% python3 -q
>>> import numpy as np
>>> np.set_printoptions(precision=3, suppress=True, linewidth=200)
>>> X = np.load("w.npy")
>>> X
array([[ 4,  5,  6,  7,  8,  9],
       [10, 11, 12, 13, 14, 15],
       [16, 17, 18, 19, 20, 21]])
>>> other = np.array([[-3, -3, 0],
...     [0, 2, 2],
...     [-2, 3, -3],
...     [2, 1, 1],
...     [-2, -2, 1],
...     [-1, 0, -2]])
>>> other.T @ X.T
array([[ -35,  -71, -107],
       [   7,   13,   19],
       [ -11,  -17,  -23]])
>>> np.einsum("ij->j", X)
array([30, 33, 36, 39, 42, 45])
>>> np.vstack([X, other.T]).shape
(6, 6)
>>> np.einsum("ik,kj->ij", X, other)
array([[ -35,    7,  -11],
       [ -71,   13,  -17],
       [-107,   19,  -23]])
>>> np.linalg.matrix_rank(X @ other)
np.int64(2)
>>> np.einsum("ik,kj->ji", X, other)
array([[ -35,  -71, -107],
       [   7,   13,   19],
       [ -11,  -17,  -23]])
>>> np.linalg.matrix_rank(np.vstack([X, other.T]))
np.int64(5)
>>> u = np.array([3, 3, -3, 3])
>>> rng = np.random.default_rng(887669)
>>> mat = np.outer(rng.normal(size=32), u) + 0.05 * rng.normal(size=(32, 4))
>>> mat
array([[ 3.198,  3.249, -3.184,  3.235],
       [-7.461, -7.544,  7.524, -7.44 ],
       [-2.59 , -2.59 ,  2.633, -2.601],
       [ 1.979,  1.928, -1.864,  2.024],
       [-0.57 , -0.559,  0.617, -0.686],
       [-4.829, -4.888,  4.898, -4.95 ],
       [-1.803, -1.971,  1.824, -1.894],
       [-4.575, -4.716,  4.619, -4.635],
       [-2.938, -2.824,  2.828, -2.939],
       [ 0.827,  0.784, -0.823,  0.864],
       [ 1.759,  1.74 , -1.787,  1.781],
       [-3.642, -3.764,  3.744, -3.769],
       [ 2.715,  2.581, -2.654,  2.738],
       [ 6.744,  6.703, -6.771,  6.644],
       [ 1.188,  1.21 , -1.18 ,  1.186],
       [ 0.349,  0.41 , -0.327,  0.202],
       [ 8.589,  8.609, -8.53 ,  8.607],
       [-1.969, -1.931,  1.971, -1.998],
       [ 0.308,  0.308, -0.333,  0.289],
       [-4.867, -4.946,  4.938, -5.013],
       [-0.051, -0.037,  0.038, -0.045],
       [ 1.697,  1.812, -1.714,  1.742],
       [-2.439, -2.418,  2.351, -2.403],
       [-0.213, -0.216,  0.29 , -0.194],
       [ 2.95 ,  2.836, -2.847,  2.899],
       [ 1.205,  1.236, -1.215,  1.156],
       [-0.492, -0.392,  0.487, -0.592],
       [-0.2  , -0.305,  0.206, -0.08 ],
       [ 0.87 ,  0.704, -0.853,  0.817],
       [-3.428, -3.469,  3.329, -3.451],
       [ 5.284,  5.282, -5.368,  5.289],
       [ 0.037,  0.055, -0.035,  0.074]])
>>> np.argsort(-np.linalg.norm(mat, axis=0).round(6), kind="stable")[:3]
array([3, 1, 2])
>>> np.linalg.matrix_rank(mat, rtol=0.1)
np.int64(1)
>>> [round(float(x), 3) for x in np.linalg.svd(mat, compute_uv=False)[:3]]
[38.346, 0.376, 0.273]
>>> np.linalg.cond(mat) > 100
np.True_
>>> np.abs(np.linalg.svd(mat)[2][-1])
array([0.714, 0.123, 0.669, 0.167])
>>> gram = np.cov(mat, rowvar=False)
>>> np.corrcoef(mat.T)
array([[ 1.,  1., -1.,  1.],
       [ 1.,  1., -1.,  1.],
       [-1., -1.,  1., -1.],
       [ 1.,  1., -1.,  1.]])
>>> mat.std(axis=0)
array([3.379, 3.395, 3.384, 3.396])
>>> np.argwhere(np.triu(np.abs(np.corrcoef(mat.T)) > 0.8, 1))
array([[0, 1],
       [0, 2],
       [0, 3],
       [1, 2],
       [1, 3],
       [2, 3]])
>>> np.median(mat, axis=0)
array([-0.007,  0.009,  0.001,  0.015])
>>> hat = mat @ np.linalg.solve(mat.T @ mat, mat.T)
>>> round(float(np.trace(hat)), 3)
4.0
>>> F = np.load("arr.npy")
>>> F
array([[1.   , 0.5  , 0.25 , 0.125, 0.062, 0.031],
       [0.5  , 1.   , 0.5  , 0.25 , 0.125, 0.062],
       [0.25 , 0.5  , 1.   , 0.5  , 0.25 , 0.125],
       [0.125, 0.25 , 0.5  , 1.   , 0.5  , 0.25 ],
       [0.062, 0.125, 0.25 , 0.5  , 1.   , 0.5  ],
       [0.031, 0.062, 0.125, 0.25 , 0.5  , 1.   ]])
>>> # symmetric
>>> x = np.ones(6)
>>> for _ in range(5):
...     x = F @ x
...     x /= np.linalg.norm(x)
...     print(round(x @ F @ x, 3))
... 
2.387
2.392
2.393
2.393
2.393
>>> round(float(np.linalg.eigvalsh(F)[-1]), 3)
2.393
>>> x
array([0.306, 0.42 , 0.48 , 0.48 , 0.42 , 0.306])
>>> np.linalg.norm(F, axis=0)
array([1.155, 1.258, 1.281, 1.281, 1.258, 1.155])
>>> round(np.linalg.norm(F, "nuc"), 3)
np.float64(6.0)
>>> round(float(np.linalg.norm(F, 1)), 3), round(float(np.linalg.norm(F, np.inf)), 3)
(2.625, 2.625)
